$ python -q
>>> import numpy as np
>>> np.set_printoptions(precision=2, suppress=True, linewidth=120)
>>> B = np.array([[-5, 4], [-1, 2]])
>>> cent = np.array([[6, 0, 2], [2, 1, 7], [9, 5, 8]])
>>> K = np.kron(B, cent)
>>> K
array([[-30,   0, -10,  24,   0,   8],
       [-10,  -5, -35,   8,   4,  28],
       [-45, -25, -40,  36,  20,  32],
       [ -6,   0,  -2,  12,   0,   4],
       [ -2,  -1,  -7,   4,   2,  14],
       [ -9,  -5,  -8,  18,  10,  16]])
>>> rng = np.random.default_rng(92280)
>>> lab = rng.permutation(6)
>>> B = K[:, lab] * rng.choice([-1, 1], 6)
>>> print(B)
[[ 30   0   0  -8  10 -24]
 [ 10  -5   4 -28  35  -8]
 [ 45 -25  20 -32  40 -36]
 [  6   0   0  -4   2 -12]
 [  2  -1   2 -14   7  -4]
 [  9  -5  10 -16   8 -18]]
>>> Uu, _, Vh = np.linalg.svd(K.T @ B)
>>> lab
array([0, 1, 4, 5, 2, 3])
>>> np.round(Uu @ Vh, 2) + 0
array([[-1.,  0.,  0.,  0.,  0.,  0.],
       [ 0.,  1.,  0.,  0.,  0.,  0.],
       [ 0.,  0.,  0.,  0., -1.,  0.],
       [ 0.,  0.,  0.,  0.,  0., -1.],
       [ 0.,  0.,  1.,  0.,  0.,  0.],
       [ 0.,  0.,  0., -1.,  0.,  0.]])
>>> np.round(np.linalg.lstsq(K, B)[0], 2) + 0
array([[-1.,  0.,  0.,  0.,  0.,  0.],
       [ 0.,  1.,  0.,  0.,  0.,  0.],
       [ 0.,  0.,  0.,  0., -1.,  0.],
       [ 0.,  0.,  0.,  0.,  0., -1.],
       [ 0.,  0.,  1.,  0.,  0.,  0.],
       [ 0.,  0.,  0., -1.,  0.,  0.]])
>>> t3 = np.stack([B, 2 * B, B[::-1]])
>>> np.linalg.matrix_rank(t3.reshape(3, -1))
np.int64(2)
>>> np.linalg.matrix_rank(t3)
array([6, 6, 6])
>>> np.allclose(K @ K.T, K.T @ K)
False
>>> K @ K
array([[ 1134,   210,   588,  -648,  -120,  -336],
       [ 1617,   756,  1407,  -924,  -432,  -804],
       [ 2856,   945,  2457, -1632,  -540, -1404],
       [  162,    30,    84,     0,     0,     0],
       [  231,   108,   201,     0,     0,     0],
       [  408,   135,   351,     0,     0,     0]])
>>> np.sort(np.abs(np.linalg.eigvals(K)))
array([ 3.79,  5.92, 12.06, 18.45, 18.86, 58.79])
>>> print((K + K.T) / 2)
[[-30.   -5.  -27.5   9.   -1.   -0.5]
 [ -5.   -5.  -30.    4.    1.5  11.5]
 [-27.5 -30.  -40.   17.    6.5  12. ]
 [  9.    4.   17.   12.    2.   11. ]
 [ -1.    1.5   6.5   2.    2.   12. ]
 [ -0.5  11.5  12.   11.   12.   16. ]]
>>> B = K / np.sqrt((K ** 2).mean(axis=1, keepdims=True))
>>> np.linalg.matrix_rank(B) == np.linalg.matrix_rank(K)
np.True_
>>> mat = np.loadtxt("arr.csv", delimiter=",")
>>> mat
array([[-0.14, -0.44,  0.35,  0.05,  0.27,  0.05,  0.44, -0.5 , -0.27, -0.25],
       [ 0.09, -0.48, -0.03, -0.49,  0.22, -0.07,  0.24,  0.22,  0.5 ,  0.33],
       [ 0.  ,  0.21, -0.11, -0.63, -0.43,  0.49,  0.17, -0.29, -0.08, -0.05],
       [ 0.54,  0.01, -0.27, -0.23,  0.06, -0.51, -0.02, -0.27, -0.44,  0.21],
       [-0.63, -0.28, -0.05, -0.03, -0.25, -0.14, -0.28, -0.14, -0.26,  0.52],
       [ 0.05, -0.41, -0.08, -0.02, -0.57, -0.36, -0.17, -0.06,  0.24, -0.53],
       [-0.09, -0.06, -0.02, -0.35,  0.49,  0.12, -0.7 , -0.16,  0.01, -0.3 ],
       [ 0.5 , -0.31,  0.52,  0.11, -0.23,  0.35, -0.34,  0.06, -0.13,  0.25],
       [ 0.14, -0.38, -0.71,  0.35,  0.06,  0.44, -0.01, -0.1 , -0.02,  0.03],
       [ 0.09,  0.21,  0.06,  0.21, -0.01, -0.06, -0.11, -0.69,  0.58,  0.26]])
>>> lab = rng.permutation(10)
>>> lab
array([3, 9, 2, 7, 1, 4, 0, 5, 8, 6])
>>> B = mat[lab][:, lab]
>>> np.allclose(B, mat)
False
>>> round(float(np.linalg.det(B)), 2), round(np.linalg.det(mat[lab]), 2)
(-1.0, np.float64(1.0))
>>> print(np.diag(B))
[-0.23  0.26 -0.11  0.06 -0.48 -0.25 -0.14 -0.36 -0.02 -0.7 ]
>>> r0 = np.array([4, 3, 0, 1, 0, 0, 0, 5, 1, 4])
>>> B = mat + np.outer(r0, np.eye(10)[4])
>>> print(np.linalg.matrix_rank(B - mat))
1
>>> round(float(np.linalg.det(B) / np.linalg.det(mat)), 2), np.round(1 + np.linalg.solve(mat, r0)[4], 2)
(1.69, np.float64(1.69))
>>> np.linalg.matrix_rank(np.linalg.inv(B) - np.linalg.inv(mat), tol=1e-8)
np.int64(1)
>>> lab = rng.permutation(6)
>>> lab
array([4, 1, 0, 2, 3, 5])
>>> B = K[lab][:, lab]
>>> np.diag(B)
array([  2,  -5, -30, -40,  12,  16])
>>> np.sort(np.abs(np.linalg.eigvals(B)))
array([ 3.79,  5.92, 12.06, 18.45, 18.86, 58.79])
>>> lab = rng.permutation(10)
>>> B = mat[:, lab] * rng.choice([-1, 1], 10)
>>> B
array([[-0.5 ,  0.44, -0.05, -0.35, -0.14,  0.44, -0.27,  0.27, -0.25,  0.05],
       [ 0.22,  0.24,  0.07,  0.03,  0.09,  0.48,  0.5 ,  0.22,  0.33, -0.49],
       [-0.29,  0.17, -0.49,  0.11,  0.  , -0.21, -0.08, -0.43, -0.05, -0.63],
       [-0.27, -0.02,  0.51,  0.27,  0.54, -0.01, -0.44,  0.06,  0.21, -0.23],
       [-0.14, -0.28,  0.14,  0.05, -0.63,  0.28, -0.26, -0.25,  0.52, -0.03],
       [-0.06, -0.17,  0.36,  0.08,  0.05,  0.41,  0.24, -0.57, -0.53, -0.02],
       [-0.16, -0.7 , -0.12,  0.02, -0.09,  0.06,  0.01,  0.49, -0.3 , -0.35],
       [ 0.06, -0.34, -0.35, -0.52,  0.5 ,  0.31, -0.13, -0.23,  0.25,  0.11],
       [-0.1 , -0.01, -0.44,  0.71,  0.14,  0.38, -0.02,  0.06,  0.03,  0.35],
       [-0.69, -0.11,  0.06, -0.06,  0.09, -0.21,  0.58, -0.01,  0.26,  0.21]])
>>> Uu, _, Vh = np.linalg.svd(mat.T @ B)
>>> np.round(Uu @ Vh, 2) + 0
array([[ 0.,  0.,  0.,  0.,  1.,  0.,  0.,  0.,  0.,  0.],
       [ 0.,  0.,  0.,  0.,  0., -1.,  0.,  0.,  0.,  0.],
       [ 0.,  0.,  0., -1.,  0.,  0.,  0.,  0.,  0.,  0.],
       [ 0.,  0.,  0.,  0.,  0.,  0.,  0.,  0.,  0.,  1.],
       [ 0.,  0.,  0.,  0.,  0.,  0.,  0.,  1.,  0.,  0.],
       [ 0.,  0., -1.,  0.,  0.,  0.,  0.,  0.,  0.,  0.],
       [ 0.,  1.,  0.,  0.,  0.,  0.,  0.,  0.,  0.,  0.],
       [ 1.,  0.,  0.,  0.,  0.,  0.,  0.,  0.,  0.,  0.],
       [ 0.,  0.,  0.,  0.,  0.,  0.,  1.,  0.,  0.,  0.],
       [ 0.,  0.,  0.,  0.,  0.,  0.,  0.,  0.,  1.,  0.]])
>>> print(lab)
[7 6 5 2 0 1 8 4 9 3]
>>> np.round(np.linalg.lstsq(mat, B)[0], 2) + 0
array([[ 0.,  0.,  0.,  0.,  1.,  0.,  0.,  0.,  0.,  0.],
       [ 0.,  0.,  0.,  0.,  0., -1.,  0.,  0.,  0.,  0.],
       [ 0.,  0.,  0., -1.,  0.,  0.,  0.,  0.,  0.,  0.],
       [ 0.,  0.,  0.,  0.,  0.,  0.,  0.,  0.,  0.,  1.],
       [ 0.,  0.,  0.,  0.,  0.,  0.,  0.,  1.,  0.,  0.],
       [ 0.,  0., -1.,  0.,  0.,  0.,  0.,  0.,  0.,  0.],
       [ 0.,  1.,  0.,  0.,  0.,  0.,  0.,  0.,  0.,  0.],
       [ 1.,  0.,  0.,  0.,  0.,  0.,  0.,  0.,  0.,  0.],
       [ 0.,  0.,  0.,  0.,  0.,  0.,  1.,  0.,  0.,  0.],
       [ 0.,  0.,  0.,  0.,  0.,  0.,  0.,  0.,  1.,  0.]])
